$ python -q
>>> import numpy as np
>>> from numpy import linalg as LA
>>> np.set_printoptions(precision=2, suppress=True, linewidth=200, sign=" ")
>>> m1 = np.load("sample5.npy")
>>> m1
array([[ 0.,  0.,  3.],
       [ 0.,  3.,  0.],
       [ 0.,  0.,  3.]])
>>> Uu, sigma, Vt = LA.svd(m1, full_matrices=False)
>>> sigma / sigma[0]
array([ 1.  ,  0.71,  0.  ])
>>> (sigma > 1e-8).sum()
np.int64(2)
>>> np.abs(Vt[0])
array([ 0.,  0.,  1.])
>>> F = np.load("arr.npy")
>>> F
array([[ -3.89,   0.62,   8.86,  -0.99],
       [ 11.67,  -7.88,   0.08,  -7.72],
       [  7.09, -11.56,  16.88,   1.28],
       [ -3.32,   2.63, -11.48,  -2.51],
       [ -2.41,   0.14,  -0.95,  13.93],
       [ 22.4 , -15.11,   2.13,   3.79],
       [ -3.75,   7.61,   5.79,   2.9 ],
       [  4.46,   7.06,  -8.41,   5.96],
       [  6.01,   9.57,   1.18,  16.08],
       [-10.87,  12.67,  -0.43,   2.09],
       [ -7.09,  -1.76,  10.1 ,  -4.1 ]])
>>> Ac = (F - F.mean(axis=0)) / F.std(axis=0)
>>> Ac.std(axis=0)
array([ 1.,  1.,  1.,  1.])
>>> np.argwhere(np.abs(Ac) > 2)
array([[ 5,  0]])
>>> c = LA.lstsq(np.delete(Ac, 1, axis=1), Ac[:, 1])[0]
>>> np.abs(c).argmax()
np.int64(0)
>>> round(float(1 - np.var(Ac[:, 1] - np.delete(Ac, 1, axis=1) @ c)), 2)
0.75
>>> x0 = np.array([2, 2, 3, 1])
>>> LA.norm(F @ x0) <= LA.norm(F, 2) * LA.norm(x0) + 1e-9
np.True_
>>> (F * x0).sum(axis=1)
array([ 19.05,   0.1 ,  42.98, -38.33,   6.54,  24.76,  27.99,   3.77,  50.78,   4.4 ,   8.5 ])
>>> np.einsum("ij,j->i", F, x0)
array([ 19.05,   0.1 ,  42.98, -38.33,   6.54,  24.76,  27.99,   3.77,  50.78,   4.4 ,   8.5 ])
>>> (F @ x0).argmax()
np.int64(8)
>>> X = np.array([[1, 0, 2, 0, 0, 3],
...     [3, 1, 0, 2, 0, 0],
...     [0, 3, 1, 0, 2, 0],
...     [0, 0, 3, 1, 0, 2],
...     [2, 0, 0, 3, 1, 0],
...     [0, 2, 0, 0, 3, 1]])
>>> X
array([[ 1,  0,  2,  0,  0,  3],
       [ 3,  1,  0,  2,  0,  0],
       [ 0,  3,  1,  0,  2,  0],
       [ 0,  0,  3,  1,  0,  2],
       [ 2,  0,  0,  3,  1,  0],
       [ 0,  2,  0,  0,  3,  1]])
>>> rng = np.random.default_rng(47)
>>> out = X + rng.integers(-2, 3, (6, 5)) @ rng.integers(-2, 3, (5, 6))
>>> out
array([[  1,   3,   6,   2,   0,   4],
       [  7,   1,   0,   4,  -4,   0],
       [ -1,  -4,   0,   1,   6,  -8],
       [  6,  -6,  -3,   1,   4,   0],
       [ -7,   1,   7,   6,   5,   0],
       [-10,   1,  -2,  -7,  -1,  -4]])
>>> np.round(LA.svd(out - X, compute_uv=False), 2) + 0
array([ 17.04,  15.  ,  11.47,   5.22,   1.78,   0.  ])
>>> J = np.load("out9.npy")
>>> J
array([[-2., -2.,  0.,  0.,  0.,  0.],
       [-2.,  2., -2.,  0.,  0.,  0.],
       [ 0., -2.,  2., -2.,  0.,  0.],
       [ 0.,  0., -2.,  1., -2.,  0.],
       [ 0.,  0.,  0., -2., -1., -2.],
       [ 0.,  0.,  0.,  0., -2.,  0.]])
>>> ev, vecs = LA.eigh(J)
>>> np.abs(vecs[:, -1]).round(6).argmax()
np.int64(2)
>>> np.round(vecs.T @ vecs, 2) + 0
array([[ 1.,  0.,  0.,  0.,  0.,  0.],
       [ 0.,  1.,  0.,  0.,  0.,  0.],
       [ 0.,  0.,  1.,  0.,  0.,  0.],
       [ 0.,  0.,  0.,  1.,  0.,  0.],
       [ 0.,  0.,  0.,  0.,  1.,  0.],
       [ 0.,  0.,  0.,  0.,  0.,  1.]])
>>> np.unique(ev.round(6) + 0, return_counts=True)[1]
array([ 1,  1,  1,  1,  1,  1])
>>> np.abs(vecs[:, -1])
array([ 0.16,  0.56,  0.67,  0.42,  0.16,  0.07])
>>> LA.svd(J, compute_uv=False)
array([ 4.95,  3.38,  2.93,  2.78,  1.19,  0.59])
>>> np.round(vecs @ np.diag(ev) @ vecs.T, 2) + 0
array([[-2., -2.,  0.,  0.,  0.,  0.],
       [-2.,  2., -2.,  0.,  0.,  0.],
       [ 0., -2.,  2., -2.,  0.,  0.],
       [ 0.,  0., -2.,  1., -2.,  0.],
       [ 0.,  0.,  0., -2., -1., -2.],
       [ 0.,  0.,  0.,  0., -2.,  0.]])
>>> round(ev.sum(), 2), np.trace(J)
(np.float64(2.0), np.float64(2.0))
>>> np.allclose(J @ J.T, J.T @ J)
True
>>> np.sort(np.abs(LA.eigvals(J)))
array([ 0.59,  1.19,  2.78,  2.93,  3.38,  4.95])
>>> np.round(np.abs(LA.eigvals(J)).max(), 2)
np.float64(4.95)
>>> LA.matrix_power(J, 2)
array([[ 8.,  0.,  4.,  0.,  0.,  0.],
       [ 0., 12., -8.,  4.,  0.,  0.],
       [ 4., -8., 12., -6.,  4.,  0.],
       [ 0.,  4., -6.,  9.,  0.,  4.],
       [ 0.,  0.,  4.,  0.,  9.,  2.],
       [ 0.,  0.,  0.,  4.,  2.,  4.]])
>>> J @ J
array([[ 8.,  0.,  4.,  0.,  0.,  0.],
       [ 0., 12., -8.,  4.,  0.,  0.],
       [ 4., -8., 12., -6.,  4.,  0.],
       [ 0.,  4., -6.,  9.,  0.,  4.],
       [ 0.,  0.,  4.,  0.,  9.,  2.],
       [ 0.,  0.,  0.,  4.,  2.,  4.]])
>>> idx = rng.permutation(6)
>>> idx
array([ 2,  5,  1,  0,  3,  4])
>>> out = J[idx][:, idx]
>>> np.allclose(out, J)
False
>>> round(float(LA.det(out)), 2), round(float(LA.det(J[idx])), 2)
(-96.0, 96.0)
>>> A = np.loadtxt("test3.csv", delimiter=",")
>>> A
array([[ 4.,  0.,  4.,  4.,  4.,  2.,  4.],
       [ 0.,  8.,  0., -2., -4.,  4., -6.],
       [ 4.,  0., 12., -2.,  4., -2.,  2.],
       [ 4., -2., -2.,  9.,  5.,  4.,  7.],
       [ 4., -4.,  4.,  5.,  6.,  0.,  7.],
       [ 2.,  4., -2.,  4.,  0.,  5.,  0.],
       [ 4., -6.,  2.,  7.,  7.,  0.,  9.]])
>>> x0 = np.array([5, 0, 2, 5, 3, -4, -5])
>>> h1 = np.maximum(A @ x0, 0)
>>> h1
array([ 32.,   0.,  44.,  25.,  36.,   6.,  35.])
>>> np.flatnonzero(h1 > 1e-9)
array([ 0,  2,  3,  4,  5,  6])
>>> A * (h1 > 1e-9)[:, None]
array([[ 4.,  0.,  4.,  4.,  4.,  2.,  4.],
       [ 0.,  0.,  0., -0., -0.,  0., -0.],
       [ 4.,  0., 12., -2.,  4., -2.,  2.],
       [ 4., -2., -2.,  9.,  5.,  4.,  7.],
       [ 4., -4.,  4.,  5.,  6.,  0.,  7.],
       [ 2.,  4., -2.,  4.,  0.,  5.,  0.],
       [ 4., -6.,  2.,  7.,  7.,  0.,  9.]])
>>> def softmax(z):
...     e = np.exp(z - z.max(axis=-1, keepdims=True))
...     return e / e.sum(axis=-1, keepdims=True)
... 
>>> softmax(A).sum(axis=1)
array([ 1.,  1.,  1.,  1.,  1.,  1.,  1.])
>>> np.round(softmax(10 * A[6]), 2) + 0
array([ 0.,  0.,  0.,  0.,  0.,  0.,  1.])
>>> att = A @ A.T / np.sqrt(7)
>>> np.round(softmax(att), 2) + 0
array([[ 0.  ,  0.  ,  0.  ,  0.  ,  0.01,  0.  ,  0.99],
       [ 0.  ,  1.  ,  0.  ,  0.  ,  0.  ,  0.  ,  0.  ],
       [ 0.  ,  0.  ,  1.  ,  0.  ,  0.  ,  0.  ,  0.  ],
       [ 0.  ,  0.  ,  0.  ,  0.98,  0.  ,  0.  ,  0.02],
       [ 0.  ,  0.  ,  0.  ,  0.  ,  0.  ,  0.  ,  1.  ],
       [ 0.  ,  0.  ,  0.  ,  0.13,  0.  ,  0.87,  0.  ],
       [ 0.  ,  0.  ,  0.  ,  0.  ,  0.  ,  0.  ,  1.  ]])
>>> ev, vecs = LA.eigh(A)
>>> x0 = np.array([-2, -5, -1, -5, 5, -1, 0])
>>> x0 @ A @ x0
np.float64(498.0)
>>> np.round(LA.eigvalsh(A[1:, 1:]), 2) + 0
array([  0.  ,   0.  ,   0.  ,   9.91,  14.71,  24.38])
>>> np.abs(A).sum(axis=1).max(), np.round(np.abs(ev).max(), 2)
(np.float64(35.0), np.float64(26.61))
>>> np.round(vecs * np.abs(ev) @ vecs.T, 2) + 0
array([[ 4.,  0.,  4.,  4.,  4.,  2.,  4.],
       [ 0.,  8.,  0., -2., -4.,  4., -6.],
       [ 4.,  0., 12., -2.,  4., -2.,  2.],
       [ 4., -2., -2.,  9.,  5.,  4.,  7.],
       [ 4., -4.,  4.,  5.,  6.,  0.,  7.],
       [ 2.,  4., -2.,  4.,  0.,  5.,  0.],
       [ 4., -6.,  2.,  7.,  7.,  0.,  9.]])
>>> np.round(vecs * np.maximum(ev, 0) @ vecs.T, 2) + 0
array([[ 4.,  0.,  4.,  4.,  4.,  2.,  4.],
       [ 0.,  8.,  0., -2., -4.,  4., -6.],
       [ 4.,  0., 12., -2.,  4., -2.,  2.],
       [ 4., -2., -2.,  9.,  5.,  4.,  7.],
       [ 4., -4.,  4.,  5.,  6.,  0.,  7.],
       [ 2.,  4., -2.,  4.,  0.,  5.,  0.],
       [ 4., -6.,  2.,  7.,  7.,  0.,  9.]])
>>> LA.lstsq(A[:-1].T, A[-1])[2]
np.int32(3)
>>> round(np.trace(LA.pinv(A) @ A), 2)
np.float64(3.0)
>>> np.round(A @ LA.pinv(A) @ A, 2) + 0
array([[ 4.,  0.,  4.,  4.,  4.,  2.,  4.],
       [ 0.,  8.,  0., -2., -4.,  4., -6.],
       [ 4.,  0., 12., -2.,  4., -2.,  2.],
       [ 4., -2., -2.,  9.,  5.,  4.,  7.],
       [ 4., -4.,  4.,  5.,  6.,  0.,  7.],
       [ 2.,  4., -2.,  4.,  0.,  5.,  0.],
       [ 4., -6.,  2.,  7.,  7.,  0.,  9.]])
>>> np.round(X @ LA.pinv(X) @ X, 2) + 0
array([[ 1.,  0.,  2.,  0.,  0.,  3.],
       [ 3.,  1.,  0.,  2.,  0.,  0.],
       [ 0.,  3.,  1.,  0.,  2.,  0.],
       [ 0.,  0.,  3.,  1.,  0.,  2.],
       [ 2.,  0.,  0.,  3.,  1.,  0.],
       [ 0.,  2.,  0.,  0.,  3.,  1.]])
>>> np.allclose(X[:-1].T @ LA.lstsq(X[:-1].T, X[-1])[0], X[-1])
True
>>> LA.lstsq(X[:-1].T, X[-1])[2]
np.int32(5)
>>> M = np.load("dump.npy")
>>> M
array([[ 8,  0,  0,  7,  7,  2,  1],
       [ 0,  5,  2,  0,  0,  0,  0],
       [ 0,  3,  1,  0,  0,  0,  0],
       [ 9,  0,  0,  4,  1,  4,  9],
       [ 8,  0,  0,  3,  2,  6,  6],
       [ 8,  0,  0,  2,  0,  0,  4],
       [ 3,  0,  0,  3,  3,  9,  7]])
>>> round(float(LA.norm(M, 2) / LA.norm(M)), 2)
0.88
>>> [round(float(x), 2) for x in LA.svd(M, compute_uv=False)[:3]]
[24.83, 8.91, 7.24]
>>> np.round(np.abs(LA.svd(M)[2][-1]), 2) + 0
array([ 0.03,  0.  ,  0.  ,  0.67,  0.65,  0.22,  0.28])
>>> data = np.maximum(np.array([[2, 2, 0],
...     [2, 3, 1],
...     [3, 3, 3],
...     [-3, 1, -2],
...     [-2, -3, 0],
...     [-3, -2, 2],
...     [2, 1, 3],
...     [1, 1, 0],
...     [1, 1, -1],
...     [-1, 1, 2],
...     [1, -2, -2],
...     [0, -2, 2],
...     [2, 2, -2],
...     [3, -1, 3],
...     [2, 1, 1],
...     [-2, 1, 1],
...     [3, 0, -3],
...     [-2, 3, 2],
...     [1, -2, 0],
...     [3, -2, -2],
...     [1, 2, -3],
...     [-2, 1, -2],
...     [-3, 0, 2],
...     [3, -3, 1],
...     [0, -2, -3],
...     [3, 3, 1]]) @ np.array([[-1, 1, 1, -1, -4, 3],
...     [-4, -4, -1, 1, 5, -1],
...     [-2, 1, -5, 5, -4, -1]]) + np.array([-2, -2, 0, 2, 2, -1]), 0)
>>> data
array([[  0,   0,   0,   2,   4,   3],
       [  0,   0,   0,   8,   5,   1],
       [  0,   0,   0,  17,   0,   2],
       [  1,   0,   6,   0,  27,   0],
       [ 12,   8,   1,   1,   0,   0],
       [  5,   5,   0,  13,   0,   0],
       [  0,   0,   0,  16,   0,   1],
       [  0,   0,   0,   2,   3,   1],
       [  0,   0,   5,   0,   7,   2],
       [  0,   0,   0,  14,   3,   0],
       [  9,   5,  13,   0,   0,   6],
       [  2,   8,   0,  10,   0,   0],
       [  0,   0,  10,   0,  12,   5],
       [  0,   8,   0,  13,   0,   6],
       [  0,   0,   0,   6,   0,   3],
       [  0,   0,   0,  10,  11,   0],
       [  1,   0,  18,   0,   2,  11],
       [  0,   0,   0,  17,  17,   0],
       [  5,   7,   3,   0,   0,   4],
       [  7,   7,  15,   0,   0,  12],
       [  0,   0,  14,   0,  20,   3],
       [  0,   0,   7,   0,  23,   0],
       [  0,   0,   0,  15,   6,   0],
       [  5,  14,   1,   1,   0,  10],
       [ 12,   3,  17,   0,   4,   4],
       [  0,   0,   0,   7,   1,   4]])
>>> Ac = (data - data.mean(axis=0)) / data.std(axis=0)
>>> np.argwhere(np.abs(Ac) > 2)
array([[  3,   4],
       [  4,   0],
       [ 16,   2],
       [ 16,   5],
       [ 19,   5],
       [ 21,   4],
       [ 23,   1],
       [ 23,   5],
       [ 24,   0],
       [ 24,   2]])
>>> Ac.std(axis=0)
array([ 1.,  1.,  1.,  1.,  1.,  1.])
>>> c = LA.lstsq(np.delete(Ac, 1, axis=1), Ac[:, 1])[0]
>>> np.abs(c).argmax()
np.int64(1)
>>> c
array([ 0.81, -0.84,  0.01,  0.26,  0.79])
